In [1]: import numpy as np

In [2]: import numpy.linalg as la

In [3]: np.set_printoptions(suppress=True, linewidth=200)

In [4]: M2 = np.array([[0, 3, 6, 2, 5],
   ...:     [9, 8, 7, 5, 8],
   ...:     [6, 3, 8, 2, 0],
   ...:     [9, 9, 6, 2, 8],
   ...:     [7, 3, 7, 1, 7]])

In [5]: X = M2 + M2.T

In [6]: print(X)
[[ 0 12 12 11 12]
 [12 16 10 14 11]
 [12 10 16  8  7]
 [11 14  8  4  9]
 [12 11  7  9 14]]

In [7]: vals, vecs = la.eigh(X)

In [8]: x0 = np.array([-3, -1, 1, 2, 1])

In [9]: print(np.round(la.eigvalsh(X[1:, 1:]), 3))
[-5.464  4.233  8.5   42.732]

In [10]: print(x0 @ X @ x0)
-158

In [11]: print(np.abs(X).sum(axis=1).max(), round(float(np.abs(vals).max()), 3))
63 53.057

In [12]: rng = np.random.default_rng(2)

In [13]: z = rng.permutation(5)

In [14]: print(z)
[2 4 3 0 1]

In [15]: M2 = X[z][:, z]

In [16]: print(np.round(la.det(M2), 3), np.round(la.det(X[z]), 3))
109396.0 -109396.0

In [17]: print(np.round(np.sort(np.abs(la.eigvals(M2))), 3))
[ 4.4    5.027  8.516 10.946 53.057]

In [18]: hat = np.triu(np.array([[6, 3, 8, 1, -7],
    ...:     [1, 1, -2, 7, 8],
    ...:     [-6, -7, 1, 0, -9],
    ...:     [-5, -2, 9, 3, 7],
    ...:     [6, 0, -3, -9, 5]]), 1) + np.eye(5)

In [19]: M2 = hat @ X @ la.inv(hat)

In [20]: print(M2)
[[    59.   -100.   -543.    699.  -8555.]
 [   161.   -301.  -1800.   2044. -26801.]
 [   -96.    199.   1119.  -1370.  17278.]
 [    95.   -194.  -1091.   1330. -16805.]
 [    12.    -25.   -139.    172.  -2157.]]

In [21]: print(la.matrix_rank(M2))
5

In [22]: print(hat @ X - X @ hat)
[[  59.   65.  141.  -37.  -65.]
 [ 149.  130.   16.  -40.  109.]
 [-108. -135. -139. -163.  -34.]
 [  84.   44.  -11.  -46.  107.]
 [   0.  -36.  -74.  -89.   -4.]]

In [23]: feats = np.load("dump.npy")

In [24]: print(feats)
[[-0.959  0.987 -0.876 -1.     1.    -0.987]
 [-0.905  0.811 -0.978 -0.999  1.    -0.929]
 [ 0.478 -0.975  0.778  1.    -1.     0.938]
 [-0.786  0.282 -0.859 -0.993  0.993 -0.814]
 [-0.996 -0.786  0.854  0.1   -0.508 -0.235]
 [-0.592 -0.831 -0.874  0.991 -1.     0.804]
 [ 0.197  0.996 -0.782 -0.997  1.    -0.864]
 [-0.235  0.894 -1.    -0.945  0.716 -0.515]
 [ 0.987  0.254 -0.997  0.696 -0.933  0.592]
 [ 0.97   0.273 -0.986  0.997 -1.     0.914]
 [ 0.995  0.585 -0.336 -0.834  0.969 -0.226]
 [-0.821  0.909  0.993 -0.998  1.    -0.926]
 [ 0.08   0.388  0.987  0.922 -0.701  0.462]
 [-0.744  0.977  0.905 -0.973  0.999 -0.789]
 [ 0.869 -0.89   0.999  1.    -1.     0.951]
 [-0.197  0.414 -0.592 -0.862  0.89  -0.47 ]
 [ 0.598 -0.915  0.77   0.592 -0.664  0.327]
 [-0.53   0.782 -0.217 -0.508  0.67  -0.291]
 [ 0.869  0.962 -1.    -0.992  0.963 -0.653]
 [ 0.994  0.992 -0.778 -0.93   0.995 -0.438]
 [-1.     0.05   0.786 -0.945  0.941 -0.804]
 [-0.968  0.77  -0.43  -0.77   0.762 -0.53 ]
 [ 0.903  0.658 -0.992  0.933 -0.987  0.701]
 [ 0.914 -0.04   0.537 -0.139  0.578  0.05 ]
 [ 0.782 -0.635  0.91   0.493 -0.129  0.254]
 [-0.845  0.955 -0.903 -0.997  0.999 -0.883]
 [-0.31  -0.965 -0.993  0.969 -1.     0.757]
 [-0.05  -0.976  0.129 -0.956  0.93  -0.578]
 [-1.    -0.949  0.971 -0.964  0.949 -0.824]
 [-0.254 -0.978 -0.336 -0.04  -0.675  0.07 ]
 [ 0.979 -0.926 -0.623  0.994 -0.999  0.887]
 [ 0.995 -0.139 -0.89   0.988 -0.996  0.864]
 [-0.894 -0.749  0.74   0.814 -0.92   0.31 ]
 [-0.731  0.95  -0.999 -0.997  0.994 -0.845]
 [ 0.119 -0.67   0.953  0.793 -0.691  0.363]
 [-0.592 -0.07  -0.05  -0.975  0.986 -0.716]
 [ 0.943  0.273 -0.845 -0.664  0.726 -0.119]]

In [25]: print(np.round(la.svd(feats, compute_uv=False), 3))
[9.42  5.561 3.749 2.802 0.814 0.52 ]

In [26]: print(np.unravel_index(np.abs(feats).argmax(), feats.shape))
(np.int64(0), np.int64(3))

In [27]: print(la.matrix_rank(feats))
6

In [28]: print(np.abs(feats).max())
1.0

In [29]: C = feats[[16, 19]].astype(float)

In [30]: for _ in range(3):
    ...:     z = la.norm(feats[:, None] - C, axis=-1).argmin(axis=1)
    ...:     C = np.array([feats[z == j].mean(axis=0) for j in range(2)])
    ...: 

In [31]: print(z)
[1 1 0 1 0 0 1 1 0 0 1 1 0 1 0 1 0 1 1 1 1 1 0 0 0 1 0 1 1 0 0 0 0 1 0 1 1]

In [32]: print(np.abs(C[1] - C[0]).argmax())
4

In [33]: print(C.round(3))
[[ 0.331 -0.466  0.049  0.712 -0.743  0.53 ]
 [-0.318  0.53  -0.343 -0.915  0.924 -0.66 ]]

In [34]: m1 = np.loadtxt("sample3.csv", delimiter=",")

In [35]: print(m1)
[[ 2.  4. -2.  1. -2. -4.  0.  1. -5. -5.  1. -3.  1.  1.  5. -1.]
 [ 4.  2.  4. -2.  1. -2. -4.  0.  1. -5. -5.  1. -3.  1.  1.  5.]
 [-2.  4.  2.  4. -2.  1. -2. -4.  0.  1. -5. -5.  1. -3.  1.  1.]
 [ 1. -2.  4.  2.  4. -2.  1. -2. -4.  0.  1. -5. -5.  1. -3.  1.]
 [-2.  1. -2.  4.  2.  4. -2.  1. -2. -4.  0.  1. -5. -5.  1. -3.]
 [-4. -2.  1. -2.  4.  2.  4. -2.  1. -2. -4.  0.  1. -5. -5.  1.]
 [ 0. -4. -2.  1. -2.  4.  2.  4. -2.  1. -2. -4.  0.  1. -5. -5.]
 [ 1.  0. -4. -2.  1. -2.  4.  2.  4. -2.  1. -2. -4.  0.  1. -5.]
 [-5.  1.  0. -4. -2.  1. -2.  4.  2.  4. -2.  1. -2. -4.  0.  1.]
 [-5. -5.  1.  0. -4. -2.  1. -2.  4.  2.  4. -2.  1. -2. -4.  0.]
 [ 1. -5. -5.  1.  0. -4. -2.  1. -2.  4.  2.  4. -2.  1. -2. -4.]
 [-3.  1. -5. -5.  1.  0. -4. -2.  1. -2.  4.  2.  4. -2.  1. -2.]
 [ 1. -3.  1. -5. -5.  1.  0. -4. -2.  1. -2.  4.  2.  4. -2.  1.]
 [ 1.  1. -3.  1. -5. -5.  1.  0. -4. -2.  1. -2.  4.  2.  4. -2.]
 [ 5.  1.  1. -3.  1. -5. -5.  1.  0. -4. -2.  1. -2.  4.  2.  4.]
 [-1.  5.  1.  1. -3.  1. -5. -5.  1.  0. -4. -2.  1. -2.  4.  2.]]

In [36]: vals, vecs = la.eigvalsh(m1)
ValueError: too many values to unpack (expected 2)


In [37]: vals, vecs = la.eigh(m1)

In [38]: print(np.unique(vals.round(6) + 0, return_counts=True)[1])
[1 1 1 1 1 1 1 1 1 1 1 1 1 1 1 1]

In [39]: print(np.abs(vecs[:, -1]).round(6).argmax())
1

In [40]: print((vals > 1e-8).sum(), (vals < -1e-8).sum())
8 8

In [41]: print(np.round(np.abs(vecs[:, -1]), 3))
[0.326 0.434 0.17  0.001 0.041 0.227 0.329 0.123 0.123 0.329 0.227 0.041 0.001 0.17  0.434 0.326]

In [42]: W0 = np.loadtxt("m.csv", delimiter=",")

In [43]: print(W0)
[[ 1.942  2.688 -3.754  1.334  4.265  0.032 -3.778  2.668 -2.473  4.265 -0.031 -2.759]
 [-2.562 -4.855  2.128 -0.6    6.671  5.463 -2.645 -3.287  2.53   5.261  0.004 -4.47 ]
 [ 3.45   3.814 -2.607  0.82   4.829  2.248 -6.02   4.083 -1.265  4.443 -2.419 -1.895]
 [-3.55  -2.339  1.461 -0.228  4.304  5.599 -2.741 -2.614  2.535  6.649  0.386 -3.723]
 [-4.936 -4.064  1.304 -0.211  3.684  4.839 -3.296 -4.184  1.506  5.758 -0.092 -3.045]
 [-3.074 -5.88   0.946 -1.036  4.927  4.49  -1.881 -2.127  1.99   7.224 -0.836 -5.928]
 [ 3.233  0.614 -2.306  0.264  4.226  0.302 -6.533  0.944 -2.685  4.584 -0.666 -1.02 ]
 [ 2.774  0.464 -3.192  0.791  3.945  2.016 -5.367  5.084 -0.613  3.953 -2.132 -1.166]
 [ 1.464  4.294 -2.543  0.12   3.435  1.597 -5.378  1.806 -2.513  3.721 -1.797 -0.74 ]
 [ 2.369  3.892 -3.11   0.453  4.348  1.76  -5.409  4.815 -2.681  3.027 -1.343 -1.969]
 [-1.846 -4.85   1.862 -1.703  4.587  6.272 -2.96  -1.942  1.171  6.029  1.397 -3.082]
 [-4.447 -2.509  0.898 -0.16   3.813  5.93  -1.991 -3.872  3.303  4.973  2.4   -2.517]
 [-2.449 -4.919  0.994 -0.086  2.242  5.581 -2.268 -2.58   1.603  4.897 -0.374 -3.102]
 [-2.742 -5.556  2.976  0.216  4.129  4.114 -2.547 -4.723  2.634  5.04  -0.037 -2.945]
 [ 3.665  1.931 -1.066 -2.215  4.357  0.133 -4.025  5.182 -1.219  4.145 -0.544 -2.259]
 [ 1.574  2.386 -2.842 -0.258  5.813  0.215 -4.606  2.347 -1.893  2.426 -2.031 -3.5  ]
 [-3.968 -4.413  2.437  2.009  3.257  6.891 -1.475 -2.601  1.672  6.136  1.579 -3.299]
 [-2.865 -4.942  0.817 -0.856  3.777  5.372 -1.696 -1.196  3.24   5.121  0.201 -3.636]
 [ 3.464  1.712 -3.169  0.411  3.168  0.62  -6.062  1.704 -2.758  3.697 -0.402 -2.953]
 [-2.802 -2.76   0.727  0.705  3.903  5.406 -4.192 -1.917  0.379  6.383 -0.365 -4.596]
 [ 1.717  3.394 -1.836 -1.593  4.393  1.236 -5.26   2.534 -0.294  4.315 -1.953 -1.886]
 [-4.104 -5.064  0.168  0.503  2.307  4.237 -0.596 -2.363  1.796  5.689  1.433 -1.998]
 [-4.11  -4.879  0.962 -0.758  3.443  4.842 -2.863 -3.683  1.422  5.591  1.257 -2.894]
 [-3.833 -4.32   2.126  1.174  5.732  5.365 -1.607 -4.048  1.224  5.304  0.384 -3.282]
 [-2.69  -5.793  2.078  1.407  3.195  5.884 -2.209 -2.836  2.269  4.886  1.098 -4.035]
 [-3.694 -5.307 -1.35  -0.206  2.124  3.948 -0.93  -3.061  2.06   5.556  0.85  -2.736]
 [-2.646 -4.531 -0.315  0.207  2.872  7.611 -3.396 -5.395  2.372  5.382 -0.434 -2.807]
 [ 2.555  3.599 -3.869  0.549  3.46   0.579 -4.829  2.389 -3.183  3.785 -2.813 -3.809]
 [ 2.412  2.344 -1.82  -1.519  4.727  0.117 -6.406  2.632  0.196  3.181 -0.709 -2.515]
 [-3.801 -3.588  1.364  0.323  4.029  6.259 -3.077 -4.533  1.891  4.42   1.586 -3.141]
 [ 2.881  4.735 -4.338  1.039  2.351 -0.056 -4.599  4.617 -1.347  4.631 -1.167 -1.064]
 [-3.035 -2.879  1.361  0.118  6.023  4.245 -3.783 -2.4    2.252  6.912 -0.39  -4.89 ]
 [-2.954 -3.093  1.396 -0.929  2.622  3.217 -2.537 -3.17   3.961  5.742 -0.76  -4.009]]

In [44]: C = W0[[27, 22]].astype(float)

In [45]: for _ in range(7):
    ...:     z = la.norm(W0[:, None] - C, axis=-1).argmin(axis=1)
    ...:     C = np.array([W0[z == j].mean(axis=0) for j in range(2)])
    ...: 

In [46]: print(z)
[0 1 0 1 1 1 0 0 0 0 1 1 1 1 0 0 1 1 0 1 0 1 1 1 1 1 1 0 0 1 0 1 1]

In [47]: print(np.abs(C[1] - C[0]).argmax())
1
